>>> import numpy as np
>>> np.set_printoptions(suppress=True, linewidth=140)
>>> r0 = np.array([6, -9, -3, 6])
>>> F = np.array([np.roll(r0, i) for i in range(4)])
>>> print(F)
[[ 6 -9 -3  6]
 [ 6  6 -9 -3]
 [-3  6  6 -9]
 [-9 -3  6  6]]
>>> print(F @ F)
[[ -63 -144   81  126]
 [ 126  -63 -144   81]
 [  81  126  -63 -144]
 [-144   81  126  -63]]
>>> print(round(float(np.linalg.det(F)), 2))
0.0
>>> print(np.allclose(F @ F.T, F.T @ F))
True
>>> print(np.allclose(F, F.T))
False
>>> print(np.linalg.matrix_power(F, 2))
[[ -63 -144   81  126]
 [ 126  -63 -144   81]
 [  81  126  -63 -144]
 [-144   81  126  -63]]
>>> print((F - F.T) / 2)
[[ 0.  -7.5  0.   7.5]
 [ 7.5  0.  -7.5  0. ]
 [ 0.   7.5  0.  -7.5]
 [-7.5  0.   7.5  0. ]]
>>> print(np.linalg.matrix_rank(F, rtol=0.1))
3
>>> print(np.linalg.lstsq(F[:-1].T, F[-1])[2])
3
>>> print(np.allclose(F[:-1].T @ np.linalg.lstsq(F[:-1].T, F[-1])[0], F[-1]))
True
>>> print(np.abs(np.diag(np.linalg.qr(F)[1])) > 1e-9)
[ True  True  True False]
>>> M = np.load("data.npy")
>>> print(M)
[[0 0 1 0 0]
 [0 0 1 0 0]
 [1 1 0 0 0]
 [0 0 0 0 0]
 [0 0 0 0 0]]
>>> Uu, s, VT = np.linalg.svd(M)
>>> evecs = VT[:(s > 1e-8).sum()]
>>> rng = np.random.default_rng(0)
>>> x = M[0] + -1 * M[1] + rng.integers(2) * np.eye(5)[1]
>>> print(x)
[0. 1. 0. 0. 0.]
>>> print(round(float(np.linalg.norm(x - evecs.T @ evecs @ x)), 2))
0.71
>>> print(np.round(evecs.T @ evecs, 2))
[[0.5 0.5 0.  0.  0. ]
 [0.5 0.5 0.  0.  0. ]
 [0.  0.  1.  0.  0. ]
 [0.  0.  0.  0.  0. ]
 [0.  0.  0.  0.  0. ]]
>>> print(np.round(np.diag(evecs.T @ evecs), 2))
[0.5 0.5 1.  0.  0. ]
>>> Uu, s, VT = np.linalg.svd(M)
>>> print(np.argmax(s[:-1] / (s[1:] + 1e-6)) + 1)
2
>>> print(s.round(2))
[ 1.41  1.41  0.   -0.    0.  ]
>>> out = Uu[:, :2] @ np.diag(s[:2]) @ VT[:2]
>>> print(np.linalg.matrix_rank(M, rtol=0.05))
2
>>> print(out)
[[0. 0. 1. 0. 0.]
 [0. 0. 1. 0. 0.]
 [1. 1. 0. 0. 0.]
 [0. 0. 0. 0. 0.]
 [0. 0. 0. 0. 0.]]
>>> print(np.linalg.matrix_rank(out))
2
>>> print(round(np.linalg.norm(M - out, 2), 2), s[2])
0.0 0.0
